% ipython --no-banner

In [1]: import numpy as np

In [2]: import numpy.linalg as la

In [3]: np.set_printoptions(precision=4, suppress=True, linewidth=200, sign=" ")

In [4]: rnd = lambda a: np.round(a, 4) + 0

In [5]: X = np.loadtxt("test12.csv", delimiter=",")

In [6]: X
Out[6]: 
array([[ 7., -8.,  4., -1.],
       [-5.,  1., -6., -6.],
       [-7.,  1.,  6.,  4.],
       [ 3.,  0.,  5., -7.]])

In [7]: rnd(la.det(X[::-1]))
Out[7]: np.float64(5972.0)

In [8]: rnd(la.eigvals(X))
Out[8]: array([ 9.7433+6.0985j,  9.7433-6.0985j, -6.2433+2.4941j, -6.2433-2.4941j])

In [9]: rnd(la.det(X.T))
Out[9]: np.float64(5972.0)

In [10]: rnd(la.det(2 * X)), rnd(la.det(X))
Out[10]: (np.float64(95552.0), np.float64(5972.0))

In [11]: W = np.array([[5, 4], [4, -1], [-1, 3], [1, -3]])

In [12]: c = np.array([5, -1])

In [13]: hid = np.maximum(X @ W + c, 0)

In [14]: (hid > 0).mean(axis=0)
Out[14]: array([ 0.5,  0.5])

In [15]: (hid > 0).astype(int)
Out[15]: 
array([[ 1,  1],
       [ 0,  0],
       [ 0,  0],
       [ 1,  1]])

In [16]: la.matrix_rank(hid)
Out[16]: np.int64(2)

In [17]: basis = np.array([[-2, -5], [4, 1]])

In [18]: hid @ basis
Out[18]: 
array([[ 194.,   35.],
       [   0.,    0.],
       [   0.,    0.],
       [ 172.,    7.]])

In [19]: Y = np.array([[1, -1], [2, -2]])

In [20]: basis = np.array([[1, -1, -1], [-2, -1, -1], [-2, 1, 0]])

In [21]: F = np.block([[Y, np.zeros((2, 3))], [np.zeros((3, 2)), basis]])

In [22]: F
Out[22]: 
array([[ 1., -1.,  0.,  0.,  0.],
       [ 2., -2.,  0.,  0.,  0.],
       [ 0.,  0.,  1., -1., -1.],
       [ 0.,  0., -2., -1., -1.],
       [ 0.,  0., -2.,  1.,  0.]])

In [23]: la.lstsq(F[:-1].T, F[-1])[2]
Out[23]: np.int32(3)

In [24]: np.unique(F.round(6), axis=0).shape
Out[24]: (5, 5)

In [25]: np.allclose(F[:-1].T @ la.lstsq(F[:-1].T, F[-1])[0], F[-1])
Out[25]: False

In [26]: rnd(np.trace(la.pinv(F) @ F))
Out[26]: np.float64(4.0)

In [27]: np.argsort(-la.norm(F, axis=0).round(6), kind="stable")[:3]
Out[27]: array([ 2,  0,  1])

In [28]: la.matrix_rank(F, rtol=0.1)
Out[28]: np.int64(4)

In [29]: [round(float(x), 4) for x in la.svd(F, compute_uv=False)[:3]]
Out[29]: [3.1623, 3.0382, 2.1344]

In [30]: f = np.array([5, 2, -4, -1]) + 0.5

In [31]: mat = np.eye(4) - 2 * np.outer(f, f) / (f @ f)

In [32]: rnd(mat)
Out[32]: 
array([[-0.2347, -0.5612,  0.7857,  0.1122],
       [-0.5612,  0.7449,  0.3571,  0.051 ],
       [ 0.7857,  0.3571,  0.5   , -0.0714],
       [ 0.1122,  0.051 , -0.0714,  0.9898]])

In [33]: ev, evecs = la.eigh(mat)

In [34]: rnd(la.eigvalsh(mat + -3 * np.eye(4)))
Out[34]: array([-4., -2., -2., -2.])

In [35]: rnd(evecs @ np.diag(ev) @ evecs.T)
Out[35]: 
array([[-0.2347, -0.5612,  0.7857,  0.1122],
       [-0.5612,  0.7449,  0.3571,  0.051 ],
       [ 0.7857,  0.3571,  0.5   , -0.0714],
       [ 0.1122,  0.051 , -0.0714,  0.9898]])

In [36]: P = np.triu(np.array([[5, 2, 5, 1], [5, 3, 3, 0], [5, 1, 0, 0], [2, 5, 5, 1]]), 1) + np.eye(4)

In [37]: Y = P @ mat @ la.inv(P)

In [38]: np.trace(Y), np.trace(mat)
Out[38]: (np.float64(2.0), np.float64(2.0))

In [39]: rnd(Y)
Out[39]: 
array([[ 2.6837, -2.602 , -1.6837, -1.8367],
       [ 1.7959, -1.7755, -1.7959, -1.9592],
       [ 0.7857, -1.2143,  0.2143, -0.8571],
       [ 0.1122, -0.1735, -0.1122,  0.8776]])

In [40]: U, sig, Vt = la.svd(F)

In [41]: evecs = Vt[:(sig > 1e-8).sum()]

In [42]: rng = np.random.default_rng(773)

In [43]: vec = F[3] + 2 * F[1] + rng.integers(2) * np.eye(5)[0]

In [44]: vec
Out[44]: array([ 5., -4., -2., -1., -1.])

In [45]: rnd(evecs.T @ evecs)
Out[45]: 
array([[ 0.5, -0.5,  0. ,  0. ,  0. ],
       [-0.5,  0.5,  0. ,  0. ,  0. ],
       [ 0. ,  0. ,  1. ,  0. ,  0. ],
       [ 0. ,  0. ,  0. ,  1. ,  0. ],
       [ 0. ,  0. ,  0. ,  0. ,  1. ]])

In [46]: la.matrix_rank(np.vstack([F, vec]))
Out[46]: np.int64(5)

In [47]: np.allclose(evecs.T @ evecs @ vec, vec)
Out[47]: False

In [48]: rnd(la.norm(vec - evecs.T @ evecs @ vec))
Out[48]: np.float64(0.7071)

In [49]: rnd(np.diag(evecs.T @ evecs))
Out[49]: array([ 0.5,  0.5,  1. ,  1. ,  1. ])

In [50]: A = np.loadtxt("x.csv", delimiter=",")

In [51]: rnd(A)
Out[51]: 
array([[ 0.5559,  1.6488,  0.5099, -0.8441],
       [-1.3897,  0.877 ,  0.4282,  1.0565],
       [ 0.5559, -0.5206,  1.7974,  0.4349],
       [-1.2044, -0.4912,  0.5709, -1.4079]])

In [52]: Y = np.array([[1, -9], [-8, 6]])

In [53]: basis = np.kron(Y, A)

In [54]: rnd(la.norm(basis, 2)), rnd(la.norm(Y, 2) * la.norm(A, 2))
Out[54]: (np.float64(24.7911), np.float64(24.7911))

In [55]: la.matrix_rank(basis)
Out[55]: np.int64(8)

In [56]: def softmax(z):
    ...:     e = np.exp(z - z.max(axis=-1, keepdims=True))
    ...:     return e / e.sum(axis=-1, keepdims=True)
    ...: 

In [57]: rnd(softmax(A[0] + -2))
Out[57]: array([ 0.1929,  0.5753,  0.1842,  0.0476])

In [58]: rnd(softmax(A).sum(axis=1))
Out[58]: array([ 1.,  1.,  1.,  1.])

In [59]: scores = A @ A.T / np.sqrt(4)

In [60]: rnd(softmax(scores))
Out[60]: 
array([[ 0.7112,  0.0963,  0.0963,  0.0963],
       [ 0.0963,  0.7112,  0.0963,  0.0963],
       [ 0.0963,  0.0963,  0.7112,  0.0963],
       [ 0.0963,  0.0963,  0.0963,  0.7112]])

In [61]: rnd(softmax(scores)[0] @ A)
Out[61]: array([ 0.1992,  1.1597,  0.6318, -0.5923])

In [62]: rnd(softmax(scores + np.triu(np.full(scores.shape, -np.inf), 1)))
Out[62]: 
array([[ 1.    ,  0.    ,  0.    ,  0.    ],
       [ 0.1192,  0.8808,  0.    ,  0.    ],
       [ 0.1065,  0.1065,  0.787 ,  0.    ],
       [ 0.0963,  0.0963,  0.0963,  0.7112]])

In [63]: softmax(scores).round(6).argmax(axis=1)
Out[63]: array([ 0,  1,  2,  3])

In [64]: P = np.triu(np.array([[-1, 0, 2, 1], [1, 2, 2, 0], [2, 1, 0, -2], [2, 1, 1, 1]]), 1) + np.eye(4)

In [65]: Y = P @ A @ la.inv(P)

In [66]: la.matrix_rank(Y)
Out[66]: np.int64(4)

In [67]: rnd(la.det(Y))
Out[67]: np.float64(-16.0)

In [68]: rnd(np.poly(Y))
Out[68]: array([  1.    ,  -1.8225,   0.    ,   7.2899, -16.    ])

In [69]: rnd(A.T @ A)
Out[69]: 
array([[ 4.,  0.,  0.,  0.],
       [ 0.,  4.,  0.,  0.],
       [ 0.,  0.,  4.,  0.],
       [ 0.,  0.,  0.,  4.]])

In [70]: rnd(la.svd(A, compute_uv=False))
Out[70]: array([ 2.,  2.,  2.,  2.])

In [71]: np.allclose(A @ A.T, A.T @ A)
Out[71]: True

In [72]: assert A == A.T
---------------------------------------------------------------------------
ValueError                                Traceback (most recent call last)
Cell In[72], line 1
----> 1 assert A == A.T

ValueError: The truth value of an array with more than one element is ambiguous. Use a.any() or a.all()

In [73]: Y = np.array([[0, -2], [1, 3], [1, -1], [3, 0]])

In [74]: basis = np.array([[-2, 2, -1], [-2, 0, 0]])

In [75]: arr = Y @ basis + 0.05 * rng.normal(size=(4, 3))

In [76]: rnd(arr)
Out[76]: 
array([[ 4.0002,  0.0612, -0.0741],
       [-8.0273,  2.0382, -1.0392],
       [-0.0927,  2.0517, -1.0308],
       [-6.0545,  5.9412, -2.9885]])

In [77]: vec = np.array([1, -2, 3])

In [78]: y = arr @ vec

In [79]: rnd(la.pinv(arr) @ arr)
Out[79]: 
array([[ 1.,  0.,  0.],
       [ 0.,  1.,  0.],
       [ 0.,  0.,  1.]])

In [80]: rnd(y)
Out[80]: array([  3.6555, -15.2213,  -7.2887, -26.9026])

In [81]: y = y + 0.3 * rng.normal(size=4)

In [82]: rnd(y)
Out[82]: array([  3.4284, -15.5944,  -7.5804, -26.4935])

In [83]: c, *_ = la.lstsq(arr, y)

In [84]: [round(float(la.norm(la.solve(arr.T @ arr + lam * np.eye(3), arr.T @ y))), 2) for lam in (0, 1, 10, 100)]
Out[84]: [12.31, 3.18, 2.71, 1.53]

In [85]: c.round()
Out[85]: array([  1.,   3.,  12.])

In [86]: rnd(arr.T @ (y - arr @ c))
Out[86]: array([ 0.,  0.,  0.])

In [87]: Y = arr / np.sqrt((arr ** 2).mean(axis=1, keepdims=True))

In [88]: la.matrix_rank(arr - arr.mean(axis=1, keepdims=True))
Out[88]: np.int64(2)

In [89]: rnd(arr - arr.mean(axis=1, keepdims=True))
Out[89]: 
array([[ 2.6711, -1.2679, -1.4032],
       [-5.6845,  4.381 ,  1.3035],
       [-0.4021,  1.7423, -1.3402],
       [-5.0206,  6.9752, -1.9546]])
